% ipython --no-banner

In [1]: import numpy as np

In [2]: import numpy.linalg as la

In [3]: np.set_printoptions(precision=3, suppress=True, linewidth=120)

In [4]: def rd(a):
   ...:     return np.round(a, 3) + 0
   ...: 

In [5]: E = np.load("w.npy")

In [6]: print(E)
[[ 6  3  0  4  6  6  4]
 [ 3  9  0  2  5  6  6]
 [ 0  0  0  0  0  0  0]
 [ 4  2  0  5  5  6  4]
 [ 6  5  0  5  7  8  6]
 [ 6  6  0  6  8 12 10]
 [ 4  6  0  4  6 10  9]]

In [7]: rank = la.matrix_rank(E)

In [8]: rank
Out[8]: np.int64(4)

In [9]: N = la.svd(E)[2][rank:].T

In [10]: [int(la.matrix_rank(E[:, :j + 1])) for j in range(7)]
Out[10]: [1, 2, 2, 3, 4, 4, 4]

In [11]: [int(la.matrix_rank(E[:i])) for i in range(1, len(E) + 1)]
Out[11]: [1, 2, 2, 3, 4, 4, 4]

In [12]: [int(la.matrix_rank(np.delete(E, i, axis=0))) for i in range(7)]
Out[12]: [4, 4, 4, 4, 4, 4, 4]

In [13]: la.matrix_rank(E.T @ E), la.matrix_rank(E @ E.T)
Out[13]: (np.int64(4), np.int64(4))

In [14]: print(np.allclose(E @ N, 0))
True

In [15]: N.shape
Out[15]: (7, 3)

In [16]: r0 = np.array([2, 1, 4, 6, -8, 5, 7])

In [17]: J = r0[np.abs(np.subtract.outer(np.arange(7), np.arange(7)))]

In [18]: J
Out[18]: 
array([[ 2,  1,  4,  6, -8,  5,  7],
       [ 1,  2,  1,  4,  6, -8,  5],
       [ 4,  1,  2,  1,  4,  6, -8],
       [ 6,  4,  1,  2,  1,  4,  6],
       [-8,  6,  4,  1,  2,  1,  4],
       [ 5, -8,  6,  4,  1,  2,  1],
       [ 7,  5, -8,  6,  4,  1,  2]])

In [19]: rd(la.eigvalsh(J).min())
Out[19]: np.float64(-15.597)

In [20]: la.matrix_rank(J)
Out[20]: np.int64(7)

In [21]: np.unravel_index(np.abs(J).argmax(), J.shape)
Out[21]: (np.int64(0), np.int64(4))

In [22]: print(np.abs(J).max())
8

In [23]: J.sum(axis=0)
Out[23]: array([17, 11, 10, 24, 10, 11, 17])

In [24]: x0 = np.array([3, 4, 5, 0, 1, 3, 4])

In [25]: y = J @ x0

In [26]: beta, lr = np.zeros(7), 1 / la.norm(J, 2) ** 2

In [27]: for i in range(300):
    ...:     beta -= lr * J.T @ (J @ beta - y)
    ...:     if i % 50 == 0: print(i, round(la.norm(J @ beta - y), 3))
    ...: 
0 36.363
50 1.287
100 0.309
150 0.08
200 0.02
250 0.005

In [28]: rd(la.cond(J))
Out[28]: np.float64(6.11)

In [29]: w, V = la.eigh(J)

In [30]: (w > 1e-8).sum(), (w < -1e-8).sum()
Out[30]: (np.int64(4), np.int64(3))

In [31]: rd(V.T @ J @ V)
Out[31]: 
array([[-15.597,   0.   ,   0.   ,   0.   ,   0.   ,   0.   ,   0.   ],
       [  0.   , -11.912,   0.   ,   0.   ,   0.   ,   0.   ,   0.   ],
       [  0.   ,   0.   ,  -4.648,   0.   ,   0.   ,   0.   ,   0.   ],
       [  0.   ,   0.   ,   0.   ,   2.865,   0.   ,   0.   ,   0.   ],
       [  0.   ,   0.   ,   0.   ,   0.   ,  10.056,   0.   ,   0.   ],
       [  0.   ,   0.   ,   0.   ,   0.   ,   0.   ,  15.733,   0.   ],
       [  0.   ,   0.   ,   0.   ,   0.   ,   0.   ,   0.   ,  17.503]])

In [32]: rd(V @ np.diag(w) @ V.T)
Out[32]: 
array([[ 2.,  1.,  4.,  6., -8.,  5.,  7.],
       [ 1.,  2.,  1.,  4.,  6., -8.,  5.],
       [ 4.,  1.,  2.,  1.,  4.,  6., -8.],
       [ 6.,  4.,  1.,  2.,  1.,  4.,  6.],
       [-8.,  6.,  4.,  1.,  2.,  1.,  4.],
       [ 5., -8.,  6.,  4.,  1.,  2.,  1.],
       [ 7.,  5., -8.,  6.,  4.,  1.,  2.]])

In [33]: rd(w)
Out[33]: array([-15.597, -11.912,  -4.648,   2.865,  10.056,  15.733,  17.503])

In [34]: A = np.load("data.npy")

In [35]: A
Out[35]: 
array([[ 1.7,  0. , -1. , -0.5],
       [ 0.1,  0.5,  0.2,  0.6],
       [ 1.5, -0.9, -0.6, -0.6],
       [ 0.9, -0.4,  0.8, -2.3]])

In [36]: np.allclose(A, A.T)
Out[36]: False

In [37]: rd(np.sort(np.abs(la.eigvals(A))))
Out[37]: array([1.016, 1.016, 1.1  , 1.978])

In [38]: rd((A + A.T) / 2)
Out[38]: 
array([[ 1.7 ,  0.05,  0.25,  0.2 ],
       [ 0.05,  0.5 , -0.35,  0.1 ],
       [ 0.25, -0.35, -0.6 ,  0.1 ],
       [ 0.2 ,  0.1 ,  0.1 , -2.3 ]])

In [39]: rd(np.trace(A))
Out[39]: np.float64(-0.7)

In [40]: (A - A.T) / 2
Out[40]: 
array([[ 0.  , -0.05, -1.25, -0.7 ],
       [ 0.05,  0.  ,  0.55,  0.5 ],
       [ 1.25, -0.55,  0.  , -0.7 ],
       [ 0.7 , -0.5 ,  0.7 ,  0.  ]])

In [41]: print(rd(la.det(A)))
-2.246

In [42]: th = np.radians(72)

In [43]: r_ = np.eye(4)

In [44]: r_[2, 2] = r_[0, 0] = np.cos(th)

In [45]: r_[2, 0], r_[0, 2] = -np.sin(th), np.sin(th)

In [46]: rd(r_)
Out[46]: 
array([[ 0.309,  0.   ,  0.951,  0.   ],
       [ 0.   ,  1.   ,  0.   ,  0.   ],
       [-0.951,  0.   ,  0.309,  0.   ],
       [ 0.   ,  0.   ,  0.   ,  1.   ]])

In [47]: A2 = A @ r_.T

In [48]: np.allclose(A @ A.T, A2 @ A2.T)
Out[48]: True

In [49]: print(rd(la.det(r_)), rd(np.trace(r_)))
1.0 2.618

In [50]: np.allclose(la.norm(A, axis=1), la.norm(A2, axis=1))
Out[50]: True

In [51]: arr = np.loadtxt("arr.csv", delimiter=",")

In [52]: arr
Out[52]: 
array([[5., 1., 0., 0., 0.],
       [0., 5., 1., 0., 0.],
       [0., 0., 5., 1., 0.],
       [0., 0., 0., 5., 1.],
       [0., 0., 0., 0., 5.]])

In [53]: r0 = np.array([-1, -3])

In [54]: np.correlate(arr[1], arr[2], "full")
Out[54]: array([ 0.,  0.,  5., 26.,  5.,  0.,  0.,  0.,  0.])

In [55]: w, V = la.eig(arr)

In [56]: print(rd(np.sort(la.eigvals(arr.T))))
[5. 5. 5. 5. 5.]

In [57]: arr @ V[:, 0] - w[0] * V[:, 0]
Out[57]: array([0., 0., 0., 0., 0.])

In [58]: print(rd(np.sort(la.eigvals(arr @ arr))))
[25. 25. 25. 25. 25.]

In [59]: np.prod(w)
Out[59]: np.float64(3125.0)

In [60]: th = np.radians(72)

In [61]: r_ = np.eye(5)

In [62]: r_[1, 1] = r_[4, 4] = np.cos(th)

In [63]: r_[1, 4], r_[4, 1] = -np.sin(th), np.sin(th)

In [64]: print(rd(r_))
[[ 1.     0.     0.     0.     0.   ]
 [ 0.     0.309  0.     0.    -0.951]
 [ 0.     0.     1.     0.     0.   ]
 [ 0.     0.     0.     1.     0.   ]
 [ 0.     0.951  0.     0.     0.309]]

In [65]: A2 = arr @ r_.T

In [66]: np.allclose(arr @ arr.T, A2 @ A2.T)
Out[66]: True

In [67]: rd(np.abs(A2 - arr).max(axis=0))
Out[67]: array([0.   , 4.755, 0.   , 0.   , 4.755])

In [68]: rd(A2)
Out[68]: 
array([[ 5.   ,  0.309,  0.   ,  0.   ,  0.951],
       [ 0.   ,  1.545,  1.   ,  0.   ,  4.755],
       [ 0.   ,  0.   ,  5.   ,  1.   ,  0.   ],
       [ 0.   , -0.951,  0.   ,  5.   ,  0.309],
       [ 0.   , -4.755,  0.   ,  0.   ,  1.545]])

In [69]: rd(la.det(r_)), rd(np.trace(r_))
Out[69]: (np.float64(1.0), np.float64(3.618))

In [70]: rd(la.det(arr[::-1]))
Out[70]: np.float64(3125.0)

In [71]: np.einsum("ij,ji->", arr, arr)
Out[71]: np.float64(125.0)

In [72]: print(np.einsum("ii->", arr))
25.0

In [73]: rd(la.eigvals(arr))
Out[73]: array([5., 5., 5., 5., 5.])

In [74]: A2 = arr / np.sqrt((arr ** 2).mean(axis=1, keepdims=True))

In [75]: la.matrix_rank(A2) == la.matrix_rank(arr)
Out[75]: np.True_

In [76]: la.matrix_rank(arr - arr.mean(axis=1, keepdims=True))
Out[76]: np.int64(4)

In [77]: X = np.load("block12.npy")

In [78]: X
Out[78]: 
array([[0.333, 0.667, 0.   ],
       [0.2  , 0.8  , 0.   ],
       [0.375, 0.125, 0.5  ]])

In [79]: w, V = la.eig(X)

In [80]: print(rd(np.sort(la.eigvals(la.inv(X)))))
[1.    2.    7.519]

In [81]: rd(np.sort(la.eigvals(X.T)))
Out[81]: array([0.133, 0.5  , 1.   ])

In [82]: X @ V[:, 0] - w[0] * V[:, 0]
Out[82]: array([0., 0., 0.])

In [83]: F = np.load("case14.npy")

In [84]: F
Out[84]: 
array([[-2.735,  0.612,  3.439,  0.12 , -1.315, -1.788, -0.612],
       [-1.02 , -1.339, -2.515,  3.072, -1.944, -0.394,  1.571],
       [-0.993,  1.092,  1.353, -1.4  ,  3.62 , -0.491, -2.384],
       [-4.494, -0.694,  0.405, -0.513, -1.79 ,  0.085,  0.824],
       [ 2.848, -0.087, -0.184, -2.195, -1.932,  2.03 , -2.043],
       [ 0.295, -3.507, -0.658, -1.502, -1.835,  2.401, -0.888],
       [-2.049,  1.636,  1.753,  0.941, -0.828, -3.557,  0.908],
       [-0.125,  1.791,  2.467, -2.511, -0.796,  0.202,  2.951],
       [ 2.19 ,  0.024, -1.351, -2.677, -0.28 , -3.109,  1.213],
       [ 0.263, -1.651, -0.019, -0.935,  2.359,  1.345,  3.736],
       [ 3.08 , -1.489, -2.024,  0.865, -2.388, -0.013,  1.657],
       [-0.461, -1.142,  1.446, -2.89 ,  1.433, -2.64 , -2.005],
       [ 3.032, -1.182, -1.287, -0.367,  0.609,  2.586,  2.358],
       [-0.404, -1.438, -3.176,  3.118,  0.303, -0.718, -1.532],
       [-0.237, -0.337, -3.058, -2.045,  3.022, -1.469, -0.091],
       [ 1.393, -1.159,  0.788, -0.523, -1.455,  3.971,  1.713],
       [-1.271,  2.221,  3.29 ,  0.289, -2.234, -0.605, -1.479],
       [ 0.648, -1.526, -3.601,  0.19 , -1.531, -2.373, -1.128],
       [ 1.59 ,  2.027,  1.86 , -3.057,  1.058,  2.093, -0.245],
       [ 1.039, -1.642,  0.537, -3.098, -3.086, -0.958,  0.945],
       [ 0.725, -1.558,  1.285,  0.848,  0.799, -3.649,  2.391],
       [ 1.187,  1.346,  3.699, -1.828,  1.017,  0.433,  1.88 ],
       [ 0.427,  0.717, -3.298,  0.97 ,  0.749, -0.252, -3.444],
       [-1.975, -3.922, -0.805,  1.903, -0.166, -0.702,  0.964],
       [-0.584,  4.356,  0.803, -0.725,  0.814, -1.874,  0.579],
       [-1.964, -0.79 , -0.775,  1.693,  3.064, -0.141,  2.765],
       [-0.018,  3.955, -0.203,  1.943,  1.724, -1.238,  1.019],
       [ 0.954, -3.136,  0.046, -1.735, -3.122,  0.951, -0.766]])

In [85]: print(np.unravel_index(np.abs(F).argmax(), F.shape))
(np.int64(3), np.int64(0))

In [86]: rd(la.svd(F, compute_uv=False))
Out[86]: array([13.523, 12.371, 10.121,  9.918,  8.754,  7.882,  4.948])

In [87]: np.count_nonzero(F)
Out[87]: np.int64(196)

In [88]: la.matrix_rank(F)
Out[88]: np.int64(7)

In [89]: rd(la.norm(F))
Out[89]: np.float64(26.457)
